% python3 -q
>>> import numpy as np
>>> import numpy.linalg as la
>>> np.set_printoptions(precision=2, suppress=True, linewidth=120, legacy="1.25")
>>> rd = lambda a: np.round(a, 2) + 0
>>> data = np.load("m.npy")
>>> rd(data)
array([[-0.9 ,  0.26, -0.34],
       [-0.4 , -0.82,  0.41],
       [-0.17,  0.5 ,  0.85]])
>>> rng = np.random.default_rng(660890)
>>> z = rng.permutation(3)
>>> out = data[:, z] * rng.choice([-1, 1], 3)
>>> rd(out)
array([[ 0.26, -0.34, -0.9 ],
       [-0.82,  0.41, -0.4 ],
       [ 0.5 ,  0.85, -0.17]])
>>> U, _, Vh = la.svd(data.T @ out)
>>> rd(U @ Vh)
array([[0., 0., 1.],
       [1., 0., 0.],
       [0., 1., 0.]])
>>> vec = np.array([4, -3, 3])
>>> y = out @ vec
>>> rd(y)
array([-0.63, -5.7 , -1.03])
>>> rd(la.solve(out, y + out[:, 2]))
array([ 4., -3.,  4.])
>>> rd(la.solve(out, y))
array([ 4., -3.,  3.])
>>> rd(la.solve(out.T, out[2]))
array([0., 0., 1.])
>>> rd(la.solve(out, -3 * y))
array([-12.,   9.,  -9.])
>>> rd(la.solve(out, out[:, 0]))
array([1., 0., 0.])
>>> E = np.load("mat.npy")
>>> E
array([[ -1,   0,   0],
       [  0,   1,   1],
       [-10,  -9,  -9]])
>>> u = np.array([-2, 1, -2])
>>> np.correlate(E[0], E[1], "full")
array([-1, -1,  0,  0,  0])
>>> np.polyval(u, E[0])
array([-5, -2, -2])
>>> np.cross(E[0, :3], E[1, :3])
array([ 0,  1, -1])
>>> np.array([np.convolve(row, u, "same") for row in E])
array([[-1,  2,  0],
       [-2, -1, -1],
       [ 8, 29,  9]])
>>> rd(np.trace(la.pinv(E) @ E))
2.0
>>> np.allclose(E[:-1].T @ la.lstsq(E[:-1].T, E[-1])[0], E[-1])
True
>>> np.abs(np.diag(la.qr(E)[1])) > 1e-9
array([ True,  True, False])
>>> la.lstsq(E[:-1].T, E[-1])[2]
2
>>> out = np.array([[0, 0], [0, 2]])
>>> cent = np.kron(out, E)
>>> la.matrix_rank(cent)
2
>>> cent.shape
(6, 6)
>>> la.matrix_rank(E, rtol=0.1)
1
>>> la.cond(E) > 100
True
>>> feats = np.load("test5.npy")
>>> feats
array([[-3, -1],
       [ 0,  2],
       [ 0,  0],
       [-3,  2]])
>>> vec = np.array([2, 1])
>>> y = feats @ vec
>>> y
array([-7,  2,  0, -4])
>>> try:
...     la.solve(feats, y)
... except la.LinAlgError as e:
...     print(repr(e))
... 
LinAlgError('Last 2 dimensions of the array must be square')
>>> rd(la.pinv(feats) @ feats)
array([[1., 0.],
       [0., 1.]])
>>> rd(la.solve(feats.T @ feats, feats.T @ y))
array([2., 1.])
>>> rd(la.lstsq(feats, y)[0])
array([2., 1.])
>>> y = y + 0.3 * rng.normal(size=4)
>>> rd(y)
array([-7.14,  2.67,  0.23, -3.65])
>>> c, *_ = la.lstsq(feats, y)
>>> [round(float(la.norm(la.solve(feats.T @ feats + lam * np.eye(2), feats.T @ y))), 2) for lam in (0, 1, 10, 100)]
[2.36, 2.16, 1.29, 0.28]
>>> rd(c)
array([2.01, 1.24])
>>> rd(la.norm(y - feats @ c))
0.34
>>> c.round()
array([2., 1.])
